$ python3 -q
>>> import numpy as np
>>> np.set_printoptions(precision=2, suppress=True, linewidth=100, sign=" ")
>>> W0 = np.array([[0.0, -3.0, 0.0], [-3.0, 0.0, 0.0], [0.0, 0.0, 0.0]])
>>> print(np.allclose(W0[:-1].T @ np.linalg.lstsq(W0[:-1].T, W0[-1])[0], W0[-1]))
True
>>> print(np.unique(W0.round(6), axis=0).shape)
(3, 3)
>>> print(np.abs(np.diag(np.linalg.qr(W0)[1])) > 1e-9)
[ True  True False]
>>> try:
...     np.linalg.inv(W0)
... except np.linalg.LinAlgError as e:
...     print(e)
... 
Singular matrix
>>> print(W0 @ np.linalg.pinv(W0) @ W0)
[[ 0. -3.  0.]
 [-3.  0.  0.]
 [ 0.  0.  0.]]
>>> print(round(np.linalg.det(W0), 2))
0.0
>>> print(np.sort(np.linalg.eigvals(W0).real))
[-3.  0.  3.]
>>> evals, evecs = np.linalg.eigh(W0)
>>> x = np.array([-1, -1, 3])
>>> print(round(float(x @ W0 @ x / (x @ x)), 2), evals[0], evals[-1])
-0.55 -3.0 3.0
>>> print((np.sign(evecs[:, -1].round(6)) == np.sign(evecs[0, -1].round(6))).astype(int))
[ 1  0  0]
>>> print(evecs * np.maximum(evals, 0) @ evecs.T)
[[ 1.5 -1.5  0. ]
 [-1.5  1.5  0. ]
 [ 0.   0.   0. ]]
>>> print(np.linalg.eigvalsh(W0[1:, 1:]))
[ 0.  0.]
>>> evals, evecs = np.linalg.eigh(W0)
>>> print(evals)
[-3.  0.  3.]
>>> print(np.abs(evecs[:, -1]).round(6).argmax())
0
>>> print(np.round(evecs @ np.diag(evals) @ evecs.T, 2) + 0)
[[ 0. -3.  0.]
 [-3.  0.  0.]
 [ 0.  0.  0.]]
>>> print(np.round(evecs.T @ W0 @ evecs, 2) + 0)
[[-3.  0.  0.]
 [ 0.  0.  0.]
 [ 0.  0.  3.]]
>>> print(evals.sum(), np.trace(W0))
0.0 0.0
>>> J = np.load("mat.npy")
>>> print(J)
[[ -2.42  42.44  10.37]
 [ 25.5  -24.83   8.9 ]
 [  7.97 -19.35   0.61]
 [-10.17  -2.25   8.62]
 [  8.33   5.3    2.37]
 [-17.8  -10.9  -29.21]
 [  0.83 -22.88  -1.57]
 [ -2.08 -27.21   0.62]
 [ -8.05  35.26  26.81]
 [ -9.79  32.98  -5.96]
 [ -7.92  -7.75 -11.12]
 [  3.17 -30.42 -13.13]]
>>> Ac = J - J.mean(axis=0)
>>> evecs = np.linalg.svd(Ac)[2][:2]
>>> other = Ac - Ac @ evecs.T @ evecs
>>> print(other.std(axis=0))
[ 5.24  1.96  3.9 ]
>>> print(np.round(np.cov(Ac @ evecs.T, rowvar=False), 2) + 0)
[[ 741.37    0.  ]
 [   0.    213.27]]
>>> print((Ac @ evecs.T).std(axis=0))
[ 26.07  13.98]
>>> print(np.linalg.norm(other, axis=1).round(6).argmax())
3
>>> W = np.array([[0, 3, 2, 4, 0], [2, 0, 1, 5, 4], [3, 4, 5, 2, 3]])
>>> beta = np.array([2, 2, 2, 0, 1])
>>> act = np.maximum(J @ W + beta, 0)
>>> print((act > 0).mean(axis=0))
[ 0.42  0.5   0.5   0.33  0.42]
>>> cent = np.array([[1, 1, 0], [2, 2, 0], [0, 0, 0], [1, 0, 2], [2, 2, 1]])
>>> print((act @ cent).round(6).argmax(axis=1))
[ 0  0  0  0  0  0  0  0  0  0  0  0]
>>> def softmax(z):
...     e = np.exp(z - z.max(axis=-1, keepdims=True))
...     return e / e.sum(axis=-1, keepdims=True)
... 
>>> print(np.round(softmax(10 * J[6]), 2) + 0)
[ 1.  0.  0.]
>>> print(np.round(softmax(J[6] + 3), 2) + 0)
[ 0.92  0.    0.08]
>>> scores = J @ J.T / np.sqrt(3)
>>> print(np.round(softmax(scores), 2) + 0)
[[ 1.  0.  0.  0.  0.  0.  0.  0.  0.  0.  0.  0.]
 [ 0.  1.  0.  0.  0.  0.  0.  0.  0.  0.  0.  0.]
 [ 0.  1.  0.  0.  0.  0.  0.  0.  0.  0.  0.  0.]
 [ 0.  0.  0.  0.  0.  0.  0.  0.  1.  0.  0.  0.]
 [ 1.  0.  0.  0.  0.  0.  0.  0.  0.  0.  0.  0.]
 [ 0.  0.  0.  0.  0.  1.  0.  0.  0.  0.  0.  0.]
 [ 0.  0.  0.  0.  0.  0.  0.  0.  0.  0.  0.  1.]
 [ 0.  0.  0.  0.  0.  0.  0.  0.  0.  0.  0.  1.]
 [ 0.  0.  0.  0.  0.  0.  0.  0.  1.  0.  0.  0.]
 [ 1.  0.  0.  0.  0.  0.  0.  0.  0.  0.  0.  0.]
 [ 0.  0.  0.  0.  0.  1.  0.  0.  0.  0.  0.  0.]
 [ 0.  0.  0.  0.  0.  0.  0.  0.  0.  0.  0.  1.]]
>>> print(softmax(scores).round(6).argmax(axis=1))
[  0   1   1   8   0   5  11  11   8   0   5  11]
>>> print(np.round(softmax(scores + np.triu(np.full(scores.shape, -np.inf), 1)), 2) + 0)
[[ 1.  0.  0.  0.  0.  0.  0.  0.  0.  0.  0.  0.]
 [ 0.  1.  0.  0.  0.  0.  0.  0.  0.  0.  0.  0.]
 [ 0.  1.  0.  0.  0.  0.  0.  0.  0.  0.  0.  0.]
 [ 0.  0.  0.  1.  0.  0.  0.  0.  0.  0.  0.  0.]
 [ 1.  0.  0.  0.  0.  0.  0.  0.  0.  0.  0.  0.]
 [ 0.  0.  0.  0.  0.  1.  0.  0.  0.  0.  0.  0.]
 [ 0.  1.  0.  0.  0.  0.  0.  0.  0.  0.  0.  0.]
 [ 0.  0.  0.  0.  0.  0.  0.  1.  0.  0.  0.  0.]
 [ 0.  0.  0.  0.  0.  0.  0.  0.  1.  0.  0.  0.]
 [ 1.  0.  0.  0.  0.  0.  0.  0.  0.  0.  0.  0.]
 [ 0.  0.  0.  0.  0.  1.  0.  0.  0.  0.  0.  0.]
 [ 0.  0.  0.  0.  0.  0.  0.  0.  0.  0.  0.  1.]]
>>> M = np.array([[10, 4, 5], [4, 10, 3], [0, 0, 10]])
>>> O, Rm = np.linalg.qr(M)
>>> print(np.round(O.T @ O, 2) + 0)
[[ 1.  0.  0.]
 [ 0.  1.  0.]
 [ 0.  0.  1.]]
>>> print(O @ Rm)
[[ 10.   4.   5.]
 [  4.  10.   3.]
 [  0.   0.  10.]]
>>> print(round(abs(Rm[0, 0]), 2), round(np.linalg.norm(M[:, 0]), 2))
10.77 10.77
>>> print(np.abs(np.diag(Rm)))
[ 10.77   7.8   10.  ]
>>> print(O.shape, Rm.shape)
(3, 3) (3, 3)
>>> print(O)
[[-0.93 -0.37  0.  ]
 [-0.37  0.93  0.  ]
 [-0.   -0.    1.  ]]
>>> f = np.array([0, -7, -8])
>>> print(np.array([np.convolve(row, f, "same") for row in M]))
[[ -70 -108  -67]
 [ -28 -102 -101]
 [   0    0  -70]]
>>> print(np.cross(M[0, :3], M[2, :3]))
[  40 -100    0]
>>> F = np.load("arr.npy")
>>> print(F)
[[ 0  1  0]
 [ 1  0  0]
 [ 0  0  0]]
>>> # null space of dimension 1
>>> print(np.flatnonzero(np.linalg.matrix_power((F != 0) + (F.T != 0) + np.eye(3), 3)[1]))
[ 0  1]
>>> print((np.linalg.matrix_power((F != 0) + (F.T != 0) + np.eye(3), 3) > 0).astype(int))
[[ 1  1  0]
 [ 1  1  0]
 [ 0  0  1]]
>>> other = np.array([[7, 5], [6, 6], [9, 3], [1, 3]])
>>> cent = np.array([[1, 1, 2, 2], [2, 2, 2, 1]])
>>> X = other @ cent
>>> print(X)
[[ 17  17  24  19]
 [ 18  18  24  18]
 [ 15  15  24  21]
 [  7   7   8   5]]
>>> print(X @ np.linalg.pinv(X) @ X)
[[ 17.  17.  24.  19.]
 [ 18.  18.  24.  18.]
 [ 15.  15.  24.  21.]
 [  7.   7.   8.   5.]]
>>> print(round(np.trace(np.linalg.pinv(X) @ X), 2))
2.0
>>> U, sigma, Vh = np.linalg.svd(X)
>>> evecs = Vh[:(sigma > 1e-8).sum()]
>>> rng = np.random.default_rng(720692)
>>> x = X[1] + -1 * X[2] + rng.integers(2) * np.eye(4)[1]
>>> print(x)
[ 3.  4.  0. -3.]
>>> print(np.allclose(evecs.T @ evecs @ x, x))
False
>>> print(evecs.T @ evecs)
[[ 0.43  0.43  0.2  -0.13]
 [ 0.43  0.43  0.2  -0.13]
 [ 0.2   0.2   0.4   0.4 ]
 [-0.13 -0.13  0.4   0.73]]
>>> print(np.linalg.matrix_rank(np.vstack([X, x])))
3
>>> U, sigma, Vh = np.linalg.svd(X)
>>> print(np.argmax(sigma[:-1] / (sigma[1:] + 1e-6)) + 1)
2
>>> other = U[:, :2] @ np.diag(sigma[:2]) @ Vh[:2]
>>> print(np.round(np.linalg.norm(X - other) / np.linalg.norm(X), 2))
0.0
>>> print(np.linalg.matrix_rank(other))
2
>>> E = np.array([[0.33, 1.23, 0.2],
...     [-1.19, -4.69, -0.99],
...     [-1.33, -5.99, -1.56],
...     [-0.31, -0.81, -0.23],
...     [0.38, 1.63, 0.37],
...     [0.73, 2.92, 0.94],
...     [0.32, 1.03, 0.16],
...     [0.59, 2.32, 0.43],
...     [0.64, 2.32, 0.4],
...     [-0.87, -2.45, -0.65],
...     [0.58, 1.94, 0.52],
...     [1.03, 4.06, 1.05],
...     [1.19, 4.31, 1.08],
...     [0.43, 2.61, 0.68]])
>>> # column 1 is much longer than the rest
>>> Ac = E - E.mean(axis=0)
>>> evecs = np.linalg.svd(Ac)[2][:1]
>>> other = Ac - Ac @ evecs.T @ evecs
>>> print(other.std(axis=0))
[ 0.11  0.03  0.1 ]
>>> print(np.cov(Ac @ evecs.T, rowvar=False))
10.979398861988614
>>> other = np.c_[E[:, :1] @ np.array([[3]]), np.array([2, 0, 2, -1, 0, 1, 0, -1, 1, -2, -1, 0, -2, -1])]
>>> print(other)
[[ 0.99  2.  ]
 [-3.57  0.  ]
 [-3.99  2.  ]
 [-0.93 -1.  ]
 [ 1.14  0.  ]
 [ 2.19  1.  ]
 [ 0.96  0.  ]
 [ 1.77 -1.  ]
 [ 1.92  1.  ]
 [-2.61 -2.  ]
 [ 1.74 -1.  ]
 [ 3.09  0.  ]
 [ 3.57 -2.  ]
 [ 1.29 -1.  ]]
>>> print(np.linalg.norm(np.linalg.qr(E)[0].T @ other, axis=0) ** 2 / ((other ** 2).sum(axis=0) + 1e-12))
[ 1.   0.3]
>>> print(np.linalg.matrix_rank(np.c_[E, other]))
4
>>> A = np.load("data.npy")
>>> print(A)
[[ 1.81 -2.38  0.3   0.18]
 [-2.38  3.13 -0.41 -0.18]
 [ 0.3  -0.41 -0.05  0.58]
 [ 0.18 -0.18  0.58 -2.88]]
>>> evals, evecs = np.linalg.eigh(A)
>>> x = np.array([1, 1, 2, 0])
>>> print((np.sign(evecs[:, -1].round(6)) == np.sign(evecs[0, -1].round(6))).astype(int))
[ 1  0  1  1]
>>> mat = np.array([[0.77, -0.93, -0.4],
...     [-0.92, -0.89, -0.96],
...     [-0.48, -0.6, -0.65],
...     [-0.46, 0.37, -0.07],
...     [-0.14, 0.35, 0.14],
...     [-0.12, 0.94, 0.78],
...     [0.16, 0.62, 0.51],
...     [-0.18, 0.69, 0.4],
...     [0.6, -0.9, -0.45],
...     [0.41, -0.32, 0.07],
...     [0.12, -0.65, -0.4],
...     [-0.88, 0.06, -0.69],
...     [-0.41, 0.0, -0.27],
...     [-0.33, -0.83, -0.75],
...     [0.25, 0.69, 0.6],
...     [0.88, 0.18, 0.75],
...     [-0.08, -0.77, -0.6],
...     [-0.52, -0.56, -0.65]])
>>> C2 = np.cov(mat, rowvar=False)
>>> print(round(np.corrcoef(mat[:, 0], mat[:, 2])[0, 1], 2))
0.5
>>> print(np.median(mat, axis=0))
[-0.13 -0.16 -0.34]
>>> print(C2.shape)
(3, 3)
>>> print(np.argwhere(np.triu(np.abs(np.corrcoef(mat.T)) > 0.8, 1)))
[[ 1  2]]
